In [1]: import numpy as np

In [2]: np.set_printoptions(precision=4, suppress=True, linewidth=160, legacy="1.25")

In [3]: def tidy(a):
   ...:     return np.round(a, 4) + 0
   ...: 

In [4]: A = np.load("mat.npy")

In [5]: A
Out[5]: 
array([[1, 0, 0],
       [0, 1, 0],
       [0, 0, 1]])

In [6]: out = np.linalg.inv(A)

In [7]: print(tidy(np.linalg.inv(out)))
[[1. 0. 0.]
 [0. 1. 0.]
 [0. 0. 1.]]

In [8]: tidy(np.linalg.cond(A))
Out[8]: 1.0

In [9]: tidy(np.linalg.det(A) * np.linalg.det(out))
Out[9]: 1.0

In [10]: rng = np.random.default_rng(64577)

In [11]: idx = rng.permutation(3)

In [12]: print(idx)
[2 0 1]

In [13]: out = A[idx][:, idx]

In [14]: tidy(np.sort(np.abs(np.linalg.eigvals(out))))
Out[14]: array([1., 1., 1.])

In [15]: np.flatnonzero(np.linalg.matrix_power((A != 0) + (A.T != 0) + np.eye(3), 3)[1])
Out[15]: array([1])

In [16]: ang = rng.uniform(0, 2 * np.pi, 10)

In [17]: Q, _ = np.linalg.qr(np.array([[0.8, 1.5],
    ...:     [0.0, -0.8],
    ...:     [0.6, -0.5],
    ...:     [0.7, -0.5],
    ...:     [-0.3, -0.2],
    ...:     [1.3, 1.9]]))

In [18]: M = 10 * np.c_[np.cos(ang), np.sin(ang)] @ Q.T

In [19]: tidy(M)
Out[19]: 
array([[-4.4799,  0.0605, -3.2371, -3.7829,  1.6526, -7.2392],
       [ 4.1123, -3.9107, -4.8593, -5.2618,  0.2299,  4.0551],
       [-4.8097,  0.4436, -2.7062, -3.2035,  1.6026, -7.5177],
       [-3.119 , -1.18  , -4.7362, -5.4027,  1.7043, -5.8612],
       [ 0.8044,  2.6456,  5.9772,  6.6978, -1.5004,  3.0846],
       [ 0.6759, -3.3009, -6.1981, -6.8873,  1.2423, -1.1195],
       [-4.0441, -0.3845, -3.814 , -4.4096,  1.6907, -6.8299],
       [-2.199 , -1.836 , -5.3786, -6.0838,  1.6566, -4.807 ],
       [-3.8432,  3.9291,  5.0987,  5.5392, -0.3392, -3.6053],
       [ 4.6885, -3.7985, -4.1994, -4.5036, -0.037 ,  5.0666]])

In [20]: out = M / np.linalg.norm(M, axis=1, keepdims=True)

In [21]: gram = out @ out.T

In [22]: print(tidy(np.linalg.norm(out, axis=1)))
[1. 1. 1. 1. 1. 1. 1. 1. 1. 1.]

In [23]: tidy(np.degrees(np.arccos(np.clip(gram[6, 9], -1, 1))))
Out[23]: 99.3763

In [24]: (gram - 2 * np.eye(10)).round(6).argmax(axis=1)
Out[24]: array([2, 9, 0, 7, 8, 7, 0, 3, 4, 1])

In [25]: U, sig, vt = np.linalg.svd(M)

In [26]: V = vt[:(sig > 1e-8).sum()]

In [27]: x0 = M[2] + 2 * M[6] + rng.integers(2) * np.eye(6)[4]

In [28]: tidy(x0)
Out[28]: array([-12.8978,  -0.3253, -10.3342, -12.0227,   5.9841, -21.1776])

In [29]: print(np.linalg.matrix_rank(np.vstack([M, x0])))
3

In [30]: tidy(np.linalg.norm(x0 - V.T @ V @ x0))
Out[30]: 0.9853

In [31]: tidy(np.diag(V.T @ V))
Out[31]: array([0.3304, 0.1546, 0.3842, 0.4746, 0.0292, 0.6271])

In [32]: np.allclose(V.T @ V @ x0, x0)
Out[32]: False

In [33]: r = np.linalg.matrix_rank(M)

In [34]: print(r)
2

In [35]: null = np.linalg.svd(M)[2][r:].T

In [36]: print(np.allclose(M @ null, 0))
True

In [37]: [int(np.linalg.matrix_rank(np.delete(M, i, axis=0))) for i in range(10)]
Out[37]: [2, 2, 2, 2, 2, 2, 2, 2, 2, 2]

In [38]: mat = np.load("a.npy")

In [39]: print(tidy(mat))
[[ 0.1557 -0.3451 -0.1109]
 [-0.3451  0.8589 -0.0453]
 [-0.1109 -0.0453  0.9854]]

In [40]: evals, V = np.linalg.eigh(mat)

In [41]: x0 = np.array([-1, 2, 2])

In [42]: tidy(x0 @ mat @ x0 / (x0 @ x0)), tidy(evals[0]), tidy(evals[-1])
Out[42]: (0.9994, 0.0, 1.0)

In [43]: tidy(V * np.abs(evals) @ V.T)
Out[43]: 
array([[ 0.1557, -0.3451, -0.1109],
       [-0.3451,  0.8589, -0.0453],
       [-0.1109, -0.0453,  0.9854]])

In [44]: tidy(x0 @ mat @ x0)
Out[44]: 8.9946

In [45]: tidy(np.linalg.eigvals(mat))
Out[45]: array([0., 1., 1.])

In [46]: tidy(np.linalg.eigvals(mat).sum().real)
Out[46]: 2.0

In [47]: tidy(np.einsum("ij,ji->", mat, mat))
Out[47]: 2.0

In [48]: np.linalg.cond(mat) > 100
Out[48]: True

In [49]: np.linalg.matrix_rank(mat, rtol=0.1)
Out[49]: 2

In [50]: print([round(float(x), 4) for x in np.linalg.svd(mat, compute_uv=False)[:3]])
[1.0, 1.0, 0.0]

In [51]: np.argsort(-np.linalg.norm(mat, axis=0).round(6), kind="stable")[:3]
Out[51]: array([2, 1, 0])

In [52]: evals, V = np.linalg.eigh(mat)

In [53]: tidy(V.T @ mat @ V)
Out[53]: 
array([[0., 0., 0.],
       [0., 1., 0.],
       [0., 0., 1.]])

In [54]: tidy(V.T @ V)
Out[54]: 
array([[1., 0., 0.],
       [0., 1., 0.],
       [0., 0., 1.]])

In [55]: tidy(V @ np.diag(evals) @ V.T)
Out[55]: 
array([[ 0.1557, -0.3451, -0.1109],
       [-0.3451,  0.8589, -0.0453],
       [-0.1109, -0.0453,  0.9854]])

In [56]: tidy(evals)
Out[56]: array([0., 1., 1.])

In [57]: J = np.loadtxt("test16.csv", delimiter=",")

In [58]: print(J)
[[ 6. -8. -8.  8. -7.  7.]
 [-9. 13.  5. -3. -7. -8.]
 [ 7.  5.  0.  7.  3.  8.]
 [ 1. -5. -5. 15. -2.  0.]
 [-2. -5. -5.  4.  5. -7.]
 [ 1.  9.  4. -2.  6. -5.]]

In [59]: x0 = np.array([-1, -2, 0, 1, -1, 1])

In [60]: rhs = J @ x0

In [61]: rhs
Out[61]: array([ 32., -21.,  -5.,  26.,   4., -32.])

In [62]: tidy(np.linalg.solve(J, rhs))
Out[62]: array([-1., -2.,  0.,  1., -1.,  1.])

In [63]: f = np.array([2, 5, 1, 0, 2, 2])

In [64]: out = J + np.outer(f, np.eye(6)[1])

In [65]: tidy(np.linalg.det(out) / np.linalg.det(J)), tidy(1 + np.linalg.solve(J, f)[1])
Out[65]: (1.6541, 1.6541)

In [66]: np.linalg.matrix_rank(np.linalg.inv(out) - np.linalg.inv(J), tol=1e-8)
Out[66]: 1

In [67]: out
Out[67]: 
array([[ 6., -6., -8.,  8., -7.,  7.],
       [-9., 18.,  5., -3., -7., -8.],
       [ 7.,  6.,  0.,  7.,  3.,  8.],
       [ 1., -5., -5., 15., -2.,  0.],
       [-2., -3., -5.,  4.,  5., -7.],
       [ 1., 11.,  4., -2.,  6., -5.]])

In [68]: ang = np.radians(90)

In [69]: r_ = np.eye(6)

In [70]: r_[3, 3] = r_[0, 0] = np.cos(ang)

In [71]: r_[3, 0], r_[0, 3] = -np.sin(ang), np.sin(ang)

In [72]: print(tidy(r_))
[[ 0.  0.  0.  1.  0.  0.]
 [ 0.  1.  0.  0.  0.  0.]
 [ 0.  0.  1.  0.  0.  0.]
 [-1.  0.  0.  0.  0.  0.]
 [ 0.  0.  0.  0.  1.  0.]
 [ 0.  0.  0.  0.  0.  1.]]

In [73]: out = J @ r_.T

In [74]: tidy(np.linalg.svd(J, compute_uv=False)), tidy(np.linalg.svd(out, compute_uv=False))
Out[74]: 
(array([29.3999, 15.629 , 14.2418, 13.321 ,  3.7203,  1.807 ]),
 array([29.3999, 15.629 , 14.2418, 13.321 ,  3.7203,  1.807 ]))

In [75]: tidy(out)
Out[75]: 
array([[ 8., -8., -8., -6., -7.,  7.],
       [-3., 13.,  5.,  9., -7., -8.],
       [ 7.,  5.,  0., -7.,  3.,  8.],
       [15., -5., -5., -1., -2.,  0.],
       [ 4., -5., -5.,  2.,  5., -7.],
       [-2.,  9.,  4., -1.,  6., -5.]])

In [76]: np.allclose(J @ J.T, out @ out.T)
Out[76]: True

In [77]: out = J / np.linalg.norm(J, axis=1, keepdims=True)

In [78]: gram = out @ out.T

In [79]: (gram - 2 * np.eye(6)).round(6).argmax(axis=1)
Out[79]: array([3, 5, 0, 0, 3, 1])

In [80]: print(tidy(np.degrees(np.arccos(np.clip(gram[3, 1], -1, 1)))))
112.9492

In [81]: (np.abs(gram) > 0.9).astype(int)
Out[81]: 
array([[1, 0, 0, 0, 0, 0],
       [0, 1, 0, 0, 0, 0],
       [0, 0, 1, 0, 0, 0],
       [0, 0, 0, 1, 0, 0],
       [0, 0, 0, 0, 1, 0],
       [0, 0, 0, 0, 0, 1]])

In [82]: x0 = np.array([-2, -6, 3, -8, 6, 2])

In [83]: rhs = J @ x0

In [84]: beta, lr = np.zeros(6), 1 / np.linalg.norm(J, 2) ** 2

In [85]: for i in range(50):
    ...:     beta -= lr * J.T @ (J @ beta - rhs)
    ...:     if i % 10 == 0: print(i, round(np.linalg.norm(J @ beta - rhs), 4))
    ...: 
0 125.0649
10 15.6299
20 11.1983
30 9.5371
40 8.1383

In [86]: tidy(beta)
Out[86]: array([-0.6181, -5.6529,  2.2364, -8.458 ,  5.4934,  1.0547])

In [87]: print(tidy(np.linalg.cond(J)))
16.2703

In [88]: data = np.loadtxt("dump.csv", delimiter=",")

In [89]: data
Out[89]: 
array([[ 3.383 , -2.3517,  6.3273,  1.8012],
       [ 3.9523, -1.8352,  6.2711,  3.4163],
       [ 2.3859, -0.963 ,  7.5291,  1.623 ],
       [-0.5903, -0.5421, -1.2461, -2.0128],
       [-0.5897, -2.7148,  1.7302, -3.6464],
       [-0.8863,  0.0434,  1.8566, -3.4564],
       [ 2.7459, -2.026 ,  8.3452,  1.9133],
       [-0.6929, -0.9054,  1.4363, -4.2111],
       [ 5.4865,  0.0486,  7.331 ,  0.0948],
       [ 3.5755,  0.4549,  7.4664,  0.7309],
       [-0.6744, -0.8501,  2.1767, -1.8175],
       [ 1.1927, -0.2319,  0.6812, -1.373 ],
       [-0.8006, -0.3206,  1.5562, -2.6948],
       [-0.7723, -1.9143,  0.8082, -2.0282],
       [ 0.2355, -0.6567,  0.7907, -3.185 ],
       [ 3.2929,  0.6313,  9.5831,  4.2837],
       [ 4.6471, -1.3947,  7.1417,  1.6924],
       [ 2.4921, -0.248 ,  7.7251,  3.6682],
       [ 2.1864, -0.5373,  7.5326,  2.0246],
       [ 2.4268, -0.0691,  8.6105,  1.7508],
       [ 3.0356, -0.9541,  6.9402,  2.5174],
       [-0.1599, -0.1423,  2.1072, -2.8944],
       [ 3.8096, -0.9838,  9.0533,  1.2659],
       [-0.4397,  0.6836,  1.4746, -2.594 ],
       [ 4.2412,  0.0909,  5.6704,  1.31  ],
       [ 0.3276, -0.0978,  2.0946, -1.5014],
       [ 2.4157,  0.4067,  5.7697,  1.1802]])

In [90]: gram = np.cov(data, rowvar=False)

In [91]: tidy(gram)
Out[91]: 
array([[ 4.0911,  0.0391,  5.6269,  4.199 ],
       [ 0.0391,  0.8331,  0.0906,  0.0127],
       [ 5.6269,  0.0906, 10.7295,  7.2927],
       [ 4.199 ,  0.0127,  7.2927,  6.3678]])

In [92]: np.argwhere(np.triu(np.abs(np.corrcoef(data.T)) > 0.8, 1))
Out[92]: 
array([[0, 2],
       [0, 3],
       [2, 3]])

In [93]: gram.shape
Out[93]: (4, 4)

In [94]: Xc = data - data.mean(axis=0)

In [95]: V = np.linalg.svd(Xc)[2][:1]

In [96]: out = Xc - Xc @ V.T @ V

In [97]: tidy(out.std(axis=0))
Out[97]: array([0.8307, 0.8955, 0.6464, 0.7937])

In [98]: tidy(np.cov(Xc @ V.T, rowvar=False))
Out[98]: 19.3843

In [99]: C = data[[7, 6]].astype(float)

In [100]: for _ in range(4):
     ...:     idx = np.linalg.norm(data[:, None] - C, axis=-1).argmin(axis=1)
     ...:     C = np.array([data[idx == j].mean(axis=0) for j in range(2)])
     ...: 

In [101]: idx
Out[101]: array([1, 1, 1, 0, 0, 0, 1, 0, 1, 1, 0, 0, 0, 0, 0, 1, 1, 1, 1, 1, 1, 0, 1, 0, 1, 0, 1])

In [102]: print(np.bincount(idx))
[12 15]

In [103]: tidy(C[1] - C[0])
Out[103]: array([ 3.6593, -0.0113,  6.1309,  4.5694])

In [104]: blk = np.stack([M, -3 * M, M[::-1]])

In [105]: np.linalg.matrix_rank(blk)
Out[105]: array([2, 2, 2])

In [106]: np.linalg.matrix_rank(blk.reshape(3, -1))
Out[106]: 2

In [107]: tidy(np.linalg.norm(blk, axis=(1, 2)))
Out[107]: array([31.6228, 94.8683, 31.6228])

In [108]: arr = np.loadtxt("layer3.csv", delimiter=",")

In [109]: tidy(arr)
Out[109]: 
array([[0.75  , 0.25  , 0.    ],
       [0.1429, 0.4286, 0.4286],
       [0.1667, 0.3333, 0.5   ]])

In [110]: blk = np.stack([arr, -2 * arr, arr[::-1]])

In [111]: blk.shape
Out[111]: (3, 3, 3)

In [112]: tidy(blk.sum(axis=0))
Out[112]: 
array([[-0.5833,  0.0833,  0.5   ],
       [ 0.    ,  0.    ,  0.    ],
       [ 0.5833, -0.0833, -0.5   ]])

In [113]: (blk @ arr.T).shape
Out[113]: (3, 3, 3)

In [114]: tidy(np.einsum("bij,cij->bc", blk, blk))
Out[114]: 
array([[ 1.4016, -2.8033,  0.8044],
       [-2.8033,  5.6066, -1.6088],
       [ 0.8044, -1.6088,  1.4016]])

In [115]: print(tidy(np.linalg.norm(blk, axis=(1, 2))))
[1.1839 2.3678 1.1839]

In [116]: evals, V = np.linalg.eig(arr)

In [117]: tidy(evals)
Out[117]: array([1.    , 0.5874, 0.0912])

In [118]: tidy(np.prod(evals))
Out[118]: 0.0536

In [119]: tidy(np.sort(np.linalg.eigvals(np.linalg.inv(arr))))
Out[119]: array([ 1.    ,  1.7025, 10.9641])

In [120]: tidy(np.sort(np.linalg.eigvals(arr.T)))
Out[120]: array([0.0912, 0.5874, 1.    ])
